$ python -q
>>> import numpy as np
>>> from numpy import linalg as LA
>>> np.set_printoptions(precision=4, suppress=True, linewidth=100, legacy="1.25")
>>> K = np.loadtxt("run7.csv", delimiter=",")
>>> K
array([[ 9.,  2., -2., -2.,  8., -4.,  8.,  2., -3., -9.,  1.,  9., -1.,  5.,  9.],
       [ 2.,  9.,  2., -2., -2.,  8., -4.,  8.,  2., -3., -9.,  1.,  9., -1.,  5.],
       [-2.,  2.,  9.,  2., -2., -2.,  8., -4.,  8.,  2., -3., -9.,  1.,  9., -1.],
       [-2., -2.,  2.,  9.,  2., -2., -2.,  8., -4.,  8.,  2., -3., -9.,  1.,  9.],
       [ 8., -2., -2.,  2.,  9.,  2., -2., -2.,  8., -4.,  8.,  2., -3., -9.,  1.],
       [-4.,  8., -2., -2.,  2.,  9.,  2., -2., -2.,  8., -4.,  8.,  2., -3., -9.],
       [ 8., -4.,  8., -2., -2.,  2.,  9.,  2., -2., -2.,  8., -4.,  8.,  2., -3.],
       [ 2.,  8., -4.,  8., -2., -2.,  2.,  9.,  2., -2., -2.,  8., -4.,  8.,  2.],
       [-3.,  2.,  8., -4.,  8., -2., -2.,  2.,  9.,  2., -2., -2.,  8., -4.,  8.],
       [-9., -3.,  2.,  8., -4.,  8., -2., -2.,  2.,  9.,  2., -2., -2.,  8., -4.],
       [ 1., -9., -3.,  2.,  8., -4.,  8., -2., -2.,  2.,  9.,  2., -2., -2.,  8.],
       [ 9.,  1., -9., -3.,  2.,  8., -4.,  8., -2., -2.,  2.,  9.,  2., -2., -2.],
       [-1.,  9.,  1., -9., -3.,  2.,  8., -4.,  8., -2., -2.,  2.,  9.,  2., -2.],
       [ 5., -1.,  9.,  1., -9., -3.,  2.,  8., -4.,  8., -2., -2.,  2.,  9.,  2.],
       [ 9.,  5., -1.,  9.,  1., -9., -3.,  2.,  8., -4.,  8., -2., -2.,  2.,  9.]])
>>> np.round(LA.eigvalsh(K).min(), 4)
-20.8886
>>> np.all(LA.eigvalsh(K) > 0)
False
>>> np.round(np.abs(LA.eigvals(K)).max(), 4)
37.6741
>>> K.inv()
Traceback (most recent call last):
  File "<python-input-8>", line 1, in <module>
    K.inv()
    ^^^^^
AttributeError: 'numpy.ndarray' object has no attribute 'inv'
>>> np.allclose(K, K.T)
True
>>> np.trace(K)
135.0
>>> np.allclose(K @ K.T, K.T @ K)
True
>>> rng = np.random.default_rng(31)
>>> z = rng.permutation(15)
>>> z
array([ 7,  4, 10,  2,  0, 11,  1,  6, 12,  9,  5, 13,  3,  8, 14])
>>> out = K[z][:, z]
>>> np.diag(out)
array([9., 9., 9., 9., 9., 9., 9., 9., 9., 9., 9., 9., 9., 9., 9.])
>>> np.allclose(out, K)
False
>>> f = np.array([0, 2])
>>> np.cross(K[10, :3], K[11, :3])
array([ 84., -18.,  82.])
>>> np.polyval(f, K[10])
array([2., 2., 2., 2., 2., 2., 2., 2., 2., 2., 2., 2., 2., 2., 2.])
>>> ev, vecs = LA.eigh(K)
>>> x = np.array([-1, 2, 3, -1, 2, 2, 1, 0, 3, 0, 2, 0, -2, -2, 1])
>>> np.round(x @ K @ x / (x @ x), 4), round(float(ev[0]), 4), round(float(ev[-1]), 4)
(11.4783, -20.8886, 37.6741)
>>> F = (rng.random((10, 10)) < 0.3) + np.eye(10)
>>> F /= F.sum(axis=1, keepdims=True)
>>> F
array([[0.2   , 0.    , 0.    , 0.    , 0.2   , 0.    , 0.2   , 0.2   , 0.    , 0.2   ],
       [0.    , 0.5   , 0.    , 0.    , 0.    , 0.    , 0.    , 0.    , 0.5   , 0.    ],
       [0.    , 0.    , 0.5   , 0.    , 0.5   , 0.    , 0.    , 0.    , 0.    , 0.    ],
       [0.    , 0.2   , 0.    , 0.2   , 0.2   , 0.    , 0.2   , 0.    , 0.    , 0.2   ],
       [0.    , 0.3333, 0.    , 0.3333, 0.3333, 0.    , 0.    , 0.    , 0.    , 0.    ],
       [0.    , 0.    , 0.    , 0.    , 0.    , 1.    , 0.    , 0.    , 0.    , 0.    ],
       [0.    , 0.    , 0.25  , 0.    , 0.    , 0.    , 0.5   , 0.25  , 0.    , 0.    ],
       [0.    , 0.    , 0.    , 0.    , 0.    , 0.5   , 0.    , 0.5   , 0.    , 0.    ],
       [0.    , 0.2   , 0.    , 0.2   , 0.    , 0.    , 0.    , 0.2   , 0.2   , 0.2   ],
       [0.    , 0.    , 0.1429, 0.1429, 0.1429, 0.1429, 0.    , 0.    , 0.1429, 0.2857]])
>>> F.sum(axis=1)
array([1., 1., 1., 1., 1., 1., 1., 1., 1., 1.])
>>> pr = np.eye(10)[7]
>>> for _ in range(7):
...     pr = pr @ F
...     print(pr.round(4))
... 
[0.  0.  0.  0.  0.  0.5 0.  0.5 0.  0. ]
[0.   0.   0.   0.   0.   0.75 0.   0.25 0.   0.  ]
[0.    0.    0.    0.    0.    0.875 0.    0.125 0.    0.   ]
[0.     0.     0.     0.     0.     0.9375 0.     0.0625 0.     0.    ]
[0.     0.     0.     0.     0.     0.9688 0.     0.0312 0.     0.    ]
[0.     0.     0.     0.     0.     0.9844 0.     0.0156 0.     0.    ]
[0.     0.     0.     0.     0.     0.9922 0.     0.0078 0.     0.    ]
>>> out = np.array([[-9, -4, 5, -3, -5, 7, 3],
...     [6, 8, -1, 3, -8, -2, 6],
...     [8, 8, -1, -8, 6, -2, -7],
...     [7, 7, -3, 7, -4, -2, 2],
...     [-5, 0, -9, 4, 0, -2, -2],
...     [8, -7, -5, -9, -5, -5, -9],
...     [3, 0, 4, -3, -6, -7, -5]])
>>> A = out + out.T
>>> A
array([[-18,   2,  13,   4, -10,  15,   6],
       [  2,  16,   7,  10,  -8,  -9,   6],
       [ 13,   7,  -2, -11,  -3,  -7,  -3],
       [  4,  10, -11,  14,   0, -11,  -1],
       [-10,  -8,  -3,   0,   0,  -7,  -8],
       [ 15,  -9,  -7, -11,  -7, -10, -16],
       [  6,   6,  -3,  -1,  -8, -16, -10]])
>>> # symmetric, so the eigenvalues are real
>>> ev, vecs = LA.eigvalsh(A)
Traceback (most recent call last):
  File "<python-input-34>", line 1, in <module>
    ev, vecs = LA.eigvalsh(A)
    ^^^^^^^^
ValueError: too many values to unpack (expected 2)
>>> ev, vecs = LA.eigh(A)
>>> np.round(vecs @ np.diag(ev) @ vecs.T, 4) + 0
array([[-18.,   2.,  13.,   4., -10.,  15.,   6.],
       [  2.,  16.,   7.,  10.,  -8.,  -9.,   6.],
       [ 13.,   7.,  -2., -11.,  -3.,  -7.,  -3.],
       [  4.,  10., -11.,  14.,   0., -11.,  -1.],
       [-10.,  -8.,  -3.,   0.,   0.,  -7.,  -8.],
       [ 15.,  -9.,  -7., -11.,  -7., -10., -16.],
       [  6.,   6.,  -3.,  -1.,  -8., -16., -10.]])
>>> np.abs(vecs[:, -1])
array([0.0465, 0.7025, 0.0508, 0.5392, 0.1778, 0.3421, 0.2497])
>>> LA.eigvalsh(A + 2 * np.eye(7))
array([-43.5195, -18.0113,  -3.6539,   0.9158,  10.3679,  23.0472,  34.8539])
>>> np.round(ev.sum(), 4), np.trace(A)
(-10.0, -10)
>>> np.round(vecs.T @ A @ vecs, 4) + 0
array([[-45.5195,   0.    ,   0.    ,   0.    ,   0.    ,   0.    ,   0.    ],
       [  0.    , -20.0113,   0.    ,   0.    ,   0.    ,   0.    ,   0.    ],
       [  0.    ,   0.    ,  -5.6539,   0.    ,   0.    ,   0.    ,   0.    ],
       [  0.    ,   0.    ,   0.    ,  -1.0842,   0.    ,   0.    ,   0.    ],
       [  0.    ,   0.    ,   0.    ,   0.    ,   8.3679,   0.    ,   0.    ],
       [  0.    ,   0.    ,   0.    ,   0.    ,   0.    ,  21.0472,   0.    ],
       [  0.    ,   0.    ,   0.    ,   0.    ,   0.    ,   0.    ,  32.8539]])
>>> z = rng.permutation(7)
>>> out = A[:, z] * rng.choice([-1, 1], 7)
>>> out
array([[ -4,  -2,   6,  13,  10,  15, -18],
       [-10, -16,   6,   7,   8,  -9,   2],
       [ 11,  -7,  -3,  -2,   3,  -7,  13],
       [-14, -10,  -1, -11,   0, -11,   4],
       [  0,   8,  -8,  -3,   0,  -7, -10],
       [ 11,   9, -16,  -7,   7, -10,  15],
       [  1,  -6, -10,  -3,   8, -16,   6]])
>>> U, _, Vt = LA.svd(A.T @ out)
>>> np.round(U @ Vt, 4) + 0
array([[ 0.,  0.,  0.,  0.,  0.,  0.,  1.],
       [ 0., -1.,  0.,  0.,  0.,  0.,  0.],
       [ 0.,  0.,  0.,  1.,  0.,  0.,  0.],
       [-1.,  0.,  0.,  0.,  0.,  0.,  0.],
       [ 0.,  0.,  0.,  0., -1.,  0.,  0.],
       [ 0.,  0.,  0.,  0.,  0.,  1.,  0.],
       [ 0.,  0.,  1.,  0.,  0.,  0.,  0.]])
>>> np.round(LA.lstsq(A, out)[0], 4) + 0
array([[ 0.,  0.,  0.,  0.,  0.,  0.,  1.],
       [ 0., -1.,  0.,  0.,  0.,  0.,  0.],
       [ 0.,  0.,  0.,  1.,  0.,  0.,  0.],
       [-1.,  0.,  0.,  0.,  0.,  0.,  0.],
       [ 0.,  0.,  0.,  0., -1.,  0.,  0.],
       [ 0.,  0.,  0.,  0.,  0.,  1.,  0.],
       [ 0.,  0.,  1.,  0.,  0.,  0.,  0.]])
>>> z
array([3, 1, 6, 2, 4, 5, 0])
>>> Q, Rm = LA.qr(A)
>>> np.round(Q.T @ Q, 4) + 0
array([[1., 0., 0., 0., 0., 0., 0.],
       [0., 1., 0., 0., 0., 0., 0.],
       [0., 0., 1., 0., 0., 0., 0.],
       [0., 0., 0., 1., 0., 0., 0.],
       [0., 0., 0., 0., 1., 0., 0.],
       [0., 0., 0., 0., 0., 1., 0.],
       [0., 0., 0., 0., 0., 0., 1.]])
>>> round(abs(Rm[0, 0]), 4), round(LA.norm(A[:, 0]), 4)
(29.5635, 29.5635)
>>> np.round(Q @ Rm, 4) + 0
array([[-18.,   2.,  13.,   4., -10.,  15.,   6.],
       [  2.,  16.,   7.,  10.,  -8.,  -9.,   6.],
       [ 13.,   7.,  -2., -11.,  -3.,  -7.,  -3.],
       [  4.,  10., -11.,  14.,   0., -11.,  -1.],
       [-10.,  -8.,  -3.,   0.,   0.,  -7.,  -8.],
       [ 15.,  -9.,  -7., -11.,  -7., -10., -16.],
       [  6.,   6.,  -3.,  -1.,  -8., -16., -10.]])
>>> np.abs(np.diag(Rm))
array([29.5635, 24.0136, 14.5845, 10.715 , 14.3823, 13.1191,  1.5434])
>>> np.round(np.trace(Q @ Q.T), 4)
7.0
>>> np.round(LA.eigvalsh(A).min(), 4)
-45.5195
>>> t3 = np.stack([A, 3 * A, A[::-1]])
>>> LA.matrix_rank(t3.reshape(3, -1))
2
>>> (t3 @ A.T).shape
(3, 7, 7)
>>> LA.matrix_rank(t3)
array([7, 7, 7])
>>> t3.shape
(3, 7, 7)
>>> data = np.loadtxt("data.csv", delimiter=",")
>>> data
array([[10., -2.,  1., -1.,  0.,  1.,  0., -2.,  2.,  1.,  1.,  2.,  2.,  0.,  0.,  0.],
       [-2.,  6.,  1., -1.,  0.,  0.,  2.,  1.,  2.,  1., -2.,  2., -2.,  0.,  2.,  1.],
       [ 0.,  1.,  0., -2.,  2.,  0.,  2., -2., -2.,  0., -1.,  2., -1., -2.,  1.,  0.],
       [ 2., -2., -2., 13.,  1.,  2., -2.,  2.,  0., -1., -1.,  1.,  0.,  2.,  1., -2.],
       [-1.,  1., -2.,  1.,  6., -1., -2.,  1.,  2., -2., -1., -1., -1.,  2.,  1., -2.],
       [ 1.,  2.,  1.,  1., -2., 16., -2., -1.,  0.,  1., -1., -1.,  1., -1., -2.,  1.],
       [ 1., -2.,  2.,  1., -1., -2., 11., -2.,  0., -2.,  2.,  0., -1.,  1., -1.,  0.],
       [-1.,  0., -2., -2.,  0.,  1., -2.,  9., -1.,  0., -2.,  2.,  0., -2.,  0.,  2.],
       [ 2., -1.,  1.,  2., -1.,  2., -1.,  2.,  0., -1., -2., -1.,  2., -1.,  0.,  2.],
       [ 2.,  1., -1.,  0.,  2.,  2.,  2., -1.,  1.,  5.,  0., -2.,  2.,  1.,  1.,  0.],
       [ 2., -1.,  0., -1.,  1., -1.,  2.,  0.,  0.,  1.,  1.,  0.,  0.,  0., -2., -1.],
       [-2.,  1., -1., -1., -1.,  1.,  2.,  1.,  1.,  1.,  1.,  9.,  1., -2.,  1., -1.],
       [-1.,  2., -2.,  1., -1.,  2.,  1., -2., -1., -1., -2., -1.,  1.,  1., -2., -1.],
       [ 2.,  2.,  0.,  0.,  2.,  1.,  2.,  0.,  2., -1., -2., -1., -1., -1.,  0.,  2.],
       [ 2., -1.,  1., -2., -1.,  2.,  2., -1.,  2.,  0.,  2., -2., -1.,  0.,  3.,  0.],
       [ 0., -1.,  2., -1.,  0.,  0., -1., -1.,  0., -2.,  2.,  2., -2., -1.,  1.,  2.]])
>>> np.allclose(data, data.T)
False
>>> round(np.abs(LA.eigvals(data)).max(), 4)
17.3472
>>> np.allclose(data @ data.T, data.T @ data)
False
>>> assert data == data.T
Traceback (most recent call last):
  File "<python-input-65>", line 1, in <module>
    assert data == data.T
           ^^^^^^^^^^^^^^
ValueError: The truth value of an array with more than one element is ambiguous. Use a.any() or a.all()
>>> np.trace(data)
91.0
